% ipython --no-banner

In [1]: import numpy as np

In [2]: np.set_printoptions(suppress=True, linewidth=160)

In [3]: rnd = lambda a: np.round(a, 3) + 0

In [4]: K = np.array([[0, 0, 0, 0, 0, 0, 0],
   ...:     [0, 7, 0, 0, 0, 0, 0],
   ...:     [0, 0, 0, 0, 0, 7, 0],
   ...:     [0, 0, 2, 0, 0, 0, 0],
   ...:     [0, 0, 0, 0, 3, 0, 0],
   ...:     [9, 0, 0, 0, 0, 0, 0],
   ...:     [0, 0, 0, 3, 0, 0, 0]])

In [5]: # rank 6

In [6]: rnd(np.linalg.norm(K, 1)), rnd(np.linalg.norm(K, np.inf))
Out[6]: (np.float64(9.0), np.float64(9.0))

In [7]: rnd(np.linalg.norm(K[2] - K[6]))
Out[7]: np.float64(7.616)

In [8]: rnd(np.linalg.norm(K[2], 1)), rnd(np.linalg.norm(K[2], np.inf))
Out[8]: (np.float64(7.0), np.float64(7.0))

In [9]: np.linalg.norm(K, axis=1).argmax()
Out[9]: np.int64(5)

In [10]: K[2] @ K[6]
Out[10]: np.int64(0)

In [11]: U, s, VT = np.linalg.svd(K)

In [12]: np.argmax(s[:-1] / (s[1:] + 1e-6)) + 1
Out[12]: np.int64(6)

In [13]: A2 = U[:, :6] @ np.diag(s[:6]) @ VT[:6]

In [14]: np.linalg.matrix_rank(A2)
Out[14]: np.int64(6)

In [15]: rnd(np.linalg.norm(K - A2) / np.linalg.norm(K))
Out[15]: np.float64(0.0)

In [16]: A2
Out[16]: 
array([[0., 0., 0., 0., 0., 0., 0.],
       [0., 7., 0., 0., 0., 0., 0.],
       [0., 0., 0., 0., 0., 7., 0.],
       [0., 0., 2., 0., 0., 0., 0.],
       [0., 0., 0., 0., 3., 0., 0.],
       [9., 0., 0., 0., 0., 0., 0.],
       [0., 0., 0., 3., 0., 0., 0.]])

In [17]: rng = np.random.default_rng(78033)

In [18]: A2 = K + rng.integers(-2, 3, (7, 6)) @ rng.integers(-2, 3, (6, 7))

In [19]: A2
Out[19]: 
array([[  5,   5,   0,   3,   0,  -3,   2],
       [  0,  20,   1,   1,  -2,  -4,  -4],
       [  0,   2,  -3,  -3,   0,   9,   8],
       [  3,   6,   2,   6,   0,  -1,   0],
       [  2,   0,   8,  -4,  -1,   2, -10],
       [ 17,  -1,  10,   0,  -2,  -6, -14],
       [  0,   0,  -8,   9,  -2,  -4,   8]])

In [20]: np.linalg.matrix_rank(A2 - K, tol=1e-8)
Out[20]: np.int64(6)

In [21]: np.abs(A2 - K).sum(axis=1)
Out[21]: array([18, 25, 18, 16, 30, 41, 28])

In [22]: rnd(np.linalg.svd(A2 - K, compute_uv=False))
Out[22]: array([27.138, 17.577, 10.908,  6.153,  4.802,  3.831,  0.   ])

In [23]: Q, Rm = np.linalg.qr(A2)

In [24]: rnd(Q.T @ Q)
Out[24]: 
array([[1., 0., 0., 0., 0., 0., 0.],
       [0., 1., 0., 0., 0., 0., 0.],
       [0., 0., 1., 0., 0., 0., 0.],
       [0., 0., 0., 1., 0., 0., 0.],
       [0., 0., 0., 0., 1., 0., 0.],
       [0., 0., 0., 0., 0., 1., 0.],
       [0., 0., 0., 0., 0., 0., 1.]])

In [25]: Q.shape, Rm.shape
Out[25]: ((7, 7), (7, 7))

In [26]: rnd(Q @ Rm)
Out[26]: 
array([[  5.,   5.,   0.,   3.,   0.,  -3.,   2.],
       [  0.,  20.,   1.,   1.,  -2.,  -4.,  -4.],
       [  0.,   2.,  -3.,  -3.,   0.,   9.,   8.],
       [  3.,   6.,   2.,   6.,   0.,  -1.,   0.],
       [  2.,   0.,   8.,  -4.,  -1.,   2., -10.],
       [ 17.,  -1.,  10.,   0.,  -2.,  -6., -14.],
       [  0.,   0.,  -8.,   9.,  -2.,  -4.,   8.]])

In [27]: np.trace(Q @ Q.T)
Out[27]: np.float64(7.0)

In [28]: np.allclose(Rm.T @ Rm, A2.T @ A2)
Out[28]: True

In [29]: rnd(abs(Rm[0, 0])), rnd(np.linalg.norm(A2[:, 0]))
Out[29]: (np.float64(18.083), np.float64(18.083))

In [30]: A2 = np.array([[2, 1], [2, 1], [1, 1], [2, 2], [1, 1], [0, 0], [1, 0]])

In [31]: np.einsum("ik,kj->ji", K, A2)
Out[31]: 
array([[ 0, 14,  0,  2,  3, 18,  6],
       [ 0,  7,  0,  2,  3,  9,  6]])

In [32]: np.einsum("ij,ij->i", K, K)
Out[32]: array([ 0, 49, 49,  4,  9, 81,  9])

In [33]: np.einsum("ik,kj->ij", K, A2)
Out[33]: 
array([[ 0,  0],
       [14,  7],
       [ 0,  0],
       [ 2,  2],
       [ 3,  3],
       [18,  9],
       [ 6,  6]])

In [34]: np.vstack([K, A2.T]).shape
Out[34]: (9, 7)

In [35]: np.linalg.matrix_rank(np.vstack([K, A2.T]))
Out[35]: np.int64(7)

In [36]: A2.T @ K.T
Out[36]: 
array([[ 0, 14,  0,  2,  3, 18,  6],
       [ 0,  7,  0,  2,  3,  9,  6]])

In [37]: np.linalg.matrix_rank(K @ A2)
Out[37]: np.int64(2)

In [38]: m1 = np.load("arr.npy")

In [39]: m1
Out[39]: 
array([[-0.2  , -1.4  , -0.1  , -0.9  ,  0.1  ],
       [-1.2  ,  0.7  ,  0.3  ,  0.7  , -0.7  ],
       [ 2.3  , -1.3  ,  0.6  , -0.9  ,  1.9  ],
       [-0.7  ,  1.2  ,  0.2  , -1.3  ,  0.7  ],
       [-0.3  , -0.3  ,  0.7  ,  0.9  ,  1.1  ],
       [-0.013, -1.291, -0.209, -0.926, -0.028]])

In [40]: A2 = np.c_[m1[:, :2] @ np.array([[0, 2], [-1, -2]]), np.array([3, -1, -1, -1, -3, -3])]

In [41]: rnd(A2)
Out[41]: 
array([[ 1.4  ,  2.4  ,  3.   ],
       [-0.7  , -3.8  , -1.   ],
       [ 1.3  ,  7.2  , -1.   ],
       [-1.2  , -3.8  , -1.   ],
       [ 0.3  ,  0.   , -3.   ],
       [ 1.291,  2.556, -3.   ]])

In [42]: np.linalg.matrix_rank(np.c_[m1, A2])
Out[42]: np.int64(6)

In [43]: rnd(np.linalg.lstsq(m1, A2[:, 0])[0])
Out[43]: array([ 0., -1.,  0.,  0.,  0.])

In [44]: np.linalg.matrix_rank(A2)
Out[44]: np.int64(3)
